$ python -q
>>> import numpy as np
>>> from numpy import linalg as LA
>>> np.set_printoptions(precision=2, suppress=True, linewidth=120)
>>> arr = np.loadtxt("arr.csv", delimiter=",")
>>> print(arr)
[[-10. -10.   0.  -2.  -6. -10.   0.  -2. -10.]
 [-15. -15.   0.  -3.  -9. -15.   0.  -3. -15.]
 [-10. -10.   0.  -2.  -6. -10.   0.  -2. -10.]
 [ 10.  10.   0.   2.   6.  10.   0.   2.  10.]]
>>> left, s, Vh = LA.svd(arr)
>>> evecs = Vh[:(s > 1e-8).sum()]
>>> rng = np.random.default_rng(954186)
>>> x = arr[3] + 5 * arr[2] + rng.integers(2) * np.eye(9)[7]
>>> print(x)
[-40. -40.   0.  -8. -24. -40.   0.  -8. -40.]
>>> print(np.diag(evecs.T @ evecs))
[0.23 0.23 0.   0.01 0.08 0.23 0.   0.01 0.23]
>>> print(evecs.T @ evecs)
[[0.23 0.23 0.   0.05 0.14 0.23 0.   0.05 0.23]
 [0.23 0.23 0.   0.05 0.14 0.23 0.   0.05 0.23]
 [0.   0.   0.   0.   0.   0.   0.   0.   0.  ]
 [0.05 0.05 0.   0.01 0.03 0.05 0.   0.01 0.05]
 [0.14 0.14 0.   0.03 0.08 0.14 0.   0.03 0.14]
 [0.23 0.23 0.   0.05 0.14 0.23 0.   0.05 0.23]
 [0.   0.   0.   0.   0.   0.   0.   0.   0.  ]
 [0.05 0.05 0.   0.01 0.03 0.05 0.   0.01 0.05]
 [0.23 0.23 0.   0.05 0.14 0.23 0.   0.05 0.23]]
>>> print(np.allclose(evecs.T @ evecs @ x, x))
True
>>> print(LA.matrix_rank(np.vstack([arr, x])))
1
>>> rank = LA.matrix_rank(arr)
>>> print(rank)
1
>>> ns = LA.svd(arr)[2][rank:].T
>>> print(ns.shape)
(9, 8)
>>> print(np.round(ns @ ns.T, 2) + 0)
[[ 0.77 -0.23  0.   -0.05 -0.14 -0.23  0.   -0.05 -0.23]
 [-0.23  0.77  0.   -0.05 -0.14 -0.23  0.   -0.05 -0.23]
 [ 0.    0.    1.    0.    0.    0.    0.    0.    0.  ]
 [-0.05 -0.05  0.    0.99 -0.03 -0.05  0.   -0.01 -0.05]
 [-0.14 -0.14  0.   -0.03  0.92 -0.14  0.   -0.03 -0.14]
 [-0.23 -0.23  0.   -0.05 -0.14  0.77  0.   -0.05 -0.23]
 [ 0.    0.    0.    0.    0.    0.    1.    0.    0.  ]
 [-0.05 -0.05  0.   -0.01 -0.03 -0.05  0.    0.99 -0.05]
 [-0.23 -0.23  0.   -0.05 -0.14 -0.23  0.   -0.05  0.77]]
>>> print(np.allclose(arr @ ns, 0))
True
>>> print(LA.matrix_rank(arr.T @ arr), LA.matrix_rank(arr @ arr.T))
1 1
>>> print([int(LA.matrix_rank(arr[:i])) for i in range(1, len(arr) + 1)])
[1, 1, 1, 1]
>>> out = np.array([[2, 4, 5], [1, 4, 2], [2, 5, 3]])
>>> F = out - out.T
>>> print(F)
[[ 0  3  3]
 [-3  0 -3]
 [-3  3  0]]
>>> # rank 2
>>> u, r1 = F[1], F[0]
>>> print(u @ r1)
-9
>>> print(u @ u)
18
>>> p = (u @ r1) / (u @ u) * u
>>> print(p)
[ 1.5 -0.   1.5]
>>> print((r1 - p) @ u)
0.0
>>> print(LA.matrix_rank(np.outer(u, r1)))
1
>>> print(np.outer(u, r1))
[[ 0 -9 -9]
 [ 0  0  0]
 [ 0 -9 -9]]
>>> print(r1 - p)
[-1.5  3.   1.5]
>>> idx = rng.permutation(3)
>>> print(idx)
[0 2 1]
>>> out = F[idx][:, idx]
>>> print(np.round(LA.det(out), 2), round(LA.det(F[idx]), 2))
0.0 0.0
>>> print(np.round(np.sort(np.abs(LA.eigvals(out))), 2) + 0)
[0.  5.2 5.2]
>>> print(out)
[[ 0  3  3]
 [-3  0  3]
 [-3 -3  0]]
>>> print(LA.cond(arr) > 100)
True
>>> feats = np.load("w.npy")
>>> print(feats)
[[-1  0  0  0]
 [ 0 -3  0  0]
 [ 0  0 -3  0]
 [ 0  0  0  2]]
>>> left, s, Vh = LA.svd(arr)
>>> print(s.round(2) + 0)
[48.28  0.    0.    0.  ]
>>> out = left[:, :1] @ np.diag(s[:1]) @ Vh[:1]
>>> print(out)
[[-10. -10.   0.  -2.  -6. -10.   0.  -2. -10.]
 [-15. -15.   0.  -3.  -9. -15.   0.  -3. -15.]
 [-10. -10.   0.  -2.  -6. -10.   0.  -2. -10.]
 [ 10.  10.   0.   2.   6.  10.   0.   2.  10.]]
>>> vals, evecs = LA.eig(feats)
>>> print(np.sort(LA.eigvals(feats.T)))
[-3. -3. -1.  2.]
>>> print(np.prod(vals))
-18.0
>>> print(np.sort(LA.eigvals(feats @ feats)))
[1. 4. 9. 9.]
>>> print(vals)
[-1. -3. -3.  2.]
>>> M = np.load("mat.npy")
>>> print(M)
[[10.5   0.35 11.5   5.03  9.75 40.4 ]
 [10.04  0.05 10.45  4.3  10.6  38.24]
 [11.25 -2.07 10.43  5.63  8.61 37.71]
 [ 9.13  0.73 11.27  3.89 10.72 40.49]
 [11.73 -2.32 10.66  4.84  7.02 40.65]
 [10.4  -1.35  9.31  6.33  9.86 40.74]
 [10.41 -0.14  9.57  4.93 10.64 39.22]
 [ 9.56  0.83  9.39  3.93  8.09 38.83]
 [10.1   2.14  9.65  3.71 11.14 39.37]
 [10.43  1.53  9.95  4.1  11.66 39.76]
 [ 9.2   0.75  9.8   4.29 10.97 39.1 ]
 [ 9.34  1.46  9.56  6.31  8.27 38.71]
 [ 9.79 -0.68  9.36  4.61 10.65 38.64]
 [ 8.47  1.3   8.91  6.1  10.27 40.2 ]
 [10.64  1.1   8.77  5.88  9.49 41.19]
 [ 8.16 -0.02 10.17  5.86  9.45 40.57]
 [11.25 -0.84  8.36  7.38 10.76 40.36]
 [10.38 -0.11  9.37  3.96 11.74 40.75]
 [ 8.92  0.55  9.42  5.23  9.25 40.66]]
>>> def softmax(z):
...     e = np.exp(z - z.max(axis=-1, keepdims=True))
...     return e / e.sum(axis=-1, keepdims=True)
... 
>>> print(np.round(softmax(10 * M[11]), 2) + 0)
[0. 0. 0. 0. 0. 1.]
>>> print(softmax(M).sum(axis=1))
[1. 1. 1. 1. 1. 1. 1. 1. 1. 1. 1. 1. 1. 1. 1. 1. 1. 1. 1.]
>>> print(np.round(softmax(M[11] + 4), 2) + 0)
[0. 0. 0. 0. 0. 1.]
>>> S = M @ M.T / np.sqrt(6)
>>> print(softmax(S).round(6).argmax(axis=1))
[14 17 14 17 14 14 17 14 17 17 17 14 17 14 14 14 14 17 14]
>>> J = np.load("run5.npy")
>>> print(J)
[[5 1 5]
 [1 5 1]
 [5 1 5]]
>>> # equal to its transpose
>>> out = J[0, 0] * J[1:] - np.outer(J[1:, 0], J[0])
>>> print(out)
[[ 0 24  0]
 [ 0  0  0]]
>>> print(J[:, 0] / J[0, 0])
[1.  0.2 1. ]
>>> W0 = np.load("data.npy")
>>> print(W0)
[[-1.3 -1.1 -0.2 -1.6 -1.   0.5]
 [ 2.7  0.9  1.5 -0.5  0.7 -0.8]
 [-0.1  0.5  1.1 -0.1  0.1 -1.3]
 [ 1.1 -0.1 -0.9  1.6  0.4  0.8]
 [ 1.  -0.8 -0.5  0.7 -2.3 -1.8]]
>>> x = np.array([-1, 2, -2, -2, 4, -2])
>>> print(W0 @ np.eye(6)[5])
[ 0.5 -0.8 -1.3  0.8 -1.8]
>>> out = np.array([[-3, -1], [-1, 0], [2, 1], [3, 2], [-2, -3], [-1, 1]])
>>> print(LA.matrix_rank(np.vstack([W0, out.T])))
6
>>> print(LA.matrix_rank(W0 @ out))
2
>>> print(np.einsum("ik,kj->ji", W0, out))
[[ 1.3 -8.1  2.8 -1.8  5.3]
 [ 1.4 -5.1 -0.6  0.8  5. ]]
>>> print(out.T @ W0.T)
[[ 1.3 -8.1  2.8 -1.8  5.3]
 [ 1.4 -5.1 -0.6  0.8  5. ]]
>>> print(np.vstack([W0, out.T]).shape)
(7, 6)
>>> print(np.einsum("ij,ij->i", W0, W0))
[ 6.75 11.73  3.18  5.39 10.91]
>>> w1 = np.array([[9, 0, -3, 2, 6, 5],
...     [-6, 4, -3, -2, 5, 0],
...     [-3, 4, -9, -6, 4, 3],
...     [5, 8, -3, -9, 0, 4],
...     [-8, 9, -4, -5, 7, -9],
...     [-4, 7, -9, 7, -5, -7]])
>>> beta = np.array([0, 3, 3, 6, 5, 8])
>>> H = np.maximum(W0 @ w1 + beta, 0)
>>> print((H > 0).astype(int))
[[0 0 1 1 0 0]
 [1 1 0 0 1 1]
 [0 1 1 0 1 1]
 [1 1 0 1 1 1]
 [1 0 1 1 0 1]]
>>> print(LA.matrix_rank(H))
5
>>> C = np.array([[2, -1, 1],
...     [3, -1, 3],
...     [-1, -2, 2],
...     [0, 0, 2],
...     [0, -1, -1],
...     [3, -3, 0]])
>>> print(w1 @ C)
[[ 36 -24   1]
 [  3   3  -9]
 [ 24   4 -25]
 [ 49 -19   5]
 [-12  27  -6]
 [  1  41  18]]
>>> out = W0 + rng.integers(-2, 3, (5, 4)) @ rng.integers(-2, 3, (4, 6))
>>> print(out)
[[-5.3  0.9 -5.2 -7.6 -5.  -0.5]
 [ 3.7  0.9  0.5 -2.5 -1.3 -1.8]
 [-5.1 -1.5  3.1 -0.1  2.1 -1.3]
 [-6.9  1.9 -2.9  3.6  4.4  4.8]
 [ 2.   5.2 -3.5  4.7 -0.3  1.2]]
>>> print(np.round(LA.svd(out - W0, compute_uv=False), 2) + 0)
[12.02 10.42  8.66  0.95  0.  ]
>>> print(np.abs(out - W0).sum(axis=1))
[22.  7. 11. 22. 19.]
>>> print(LA.matrix_rank(out - W0, tol=1e-8))
4
>>> m1 = np.load("layer17.npy")
>>> print(m1)
[[ 12.39   6.82  -7.31  21.29   0.49  -2.23  16.21 -10.64]
 [ 10.98   5.8   -6.69  18.92   0.89  -2.4   14.64  -9.46]
 [ 10.39   5.39  -6.43  17.95   1.04  -2.46  13.98  -8.97]
 [  5.01   1.74  -3.78   8.99   2.04  -2.56   7.76  -4.49]
 [  2.12   0.06  -2.08   4.2    2.02  -2.04   4.16  -2.1 ]
 [  1.57  -0.21  -1.71   3.28   1.91  -1.84   3.42  -1.64]
 [  0.74  -0.53  -1.08   1.88   1.61  -1.42   2.22  -0.94]
 [ -0.1   -0.28  -0.05   0.05   0.32  -0.19   0.2   -0.03]
 [ -0.09  -0.22  -0.03   0.03   0.25  -0.15   0.15  -0.02]
 [  0.65   0.89  -0.32   0.19  -0.57   0.02  -0.14  -0.1 ]
 [  0.67   0.91  -0.33   0.19  -0.58   0.01  -0.14  -0.1 ]
 [  0.91   1.16  -0.53   0.26  -0.63  -0.15  -0.12  -0.13]
 [  1.17   1.41  -0.79   0.29  -0.61  -0.41  -0.09  -0.15]
 [  1.58   1.74  -1.3    0.25  -0.44  -1.02  -0.03  -0.13]
 [  1.75   1.86  -1.56   0.18  -0.3   -1.36  -0.01  -0.09]
 [  2.49   2.09  -3.43  -1.06   1.34  -4.37  -0.13   0.53]
 [  2.63   1.73  -4.93  -2.81   3.2   -7.23  -0.51   1.41]
 [  2.4    0.87  -6.71  -5.58   5.83 -11.02  -1.27   2.79]]
>>> D = LA.norm(m1[:, None] - m1[None], axis=-1)
>>> print(D[12].round(6).argsort(kind="stable")[:4])
[12 11 10 13]
>>> print(np.flatnonzero(D[12] < D.mean() / 2))
[ 5  6  7  8  9 10 11 12 13 14 15]
>>> print(LA.matrix_rank(D ** 2))
5
>>> print(np.allclose(m1[:-1].T @ LA.lstsq(m1[:-1].T, m1[-1])[0], m1[-1]))
True
>>> print(LA.lstsq(m1[:-1].T, m1[-1])[2])
3
>>> print(round(np.trace(LA.pinv(m1) @ m1), 2))
3.0
>>> A = np.load("dump.npy")
>>> print(A)
[[ 0  3  1  3  2  1  2  0  0]
 [ 0 -3 -1 -3 -2 -1 -2  0  0]
 [ 0 -3 -1 -3 -2 -1 -2  0  0]
 [ 0 -3 -1 -3 -2 -1 -2  0  0]
 [ 0 -6 -2 -6 -4 -2 -4  0  0]
 [ 0  9  3  9  6  3  6  0  0]]
>>> left, s, Vh = LA.svd(A)
>>> evecs = Vh[:(s > 1e-8).sum()]
>>> x = A[0] + 2 * A[3] + rng.integers(2) * np.eye(9)[8]
>>> print(x)
[ 0. -3. -1. -3. -2. -1. -2.  0.  1.]
>>> print(LA.matrix_rank(np.vstack([A, x])))
2
>>> print(evecs.T @ evecs)
[[0.   0.   0.   0.   0.   0.   0.   0.   0.  ]
 [0.   0.32 0.11 0.32 0.21 0.11 0.21 0.   0.  ]
 [0.   0.11 0.04 0.11 0.07 0.04 0.07 0.   0.  ]
 [0.   0.32 0.11 0.32 0.21 0.11 0.21 0.   0.  ]
 [0.   0.21 0.07 0.21 0.14 0.07 0.14 0.   0.  ]
 [0.   0.11 0.04 0.11 0.07 0.04 0.07 0.   0.  ]
 [0.   0.21 0.07 0.21 0.14 0.07 0.14 0.   0.  ]
 [0.   0.   0.   0.   0.   0.   0.   0.   0.  ]
 [0.   0.   0.   0.   0.   0.   0.   0.   0.  ]]
>>> print(np.diag(evecs.T @ evecs))
[0.   0.32 0.04 0.32 0.14 0.04 0.14 0.   0.  ]
>>> print(round(float(LA.norm(x - evecs.T @ evecs @ x)), 2))
1.0
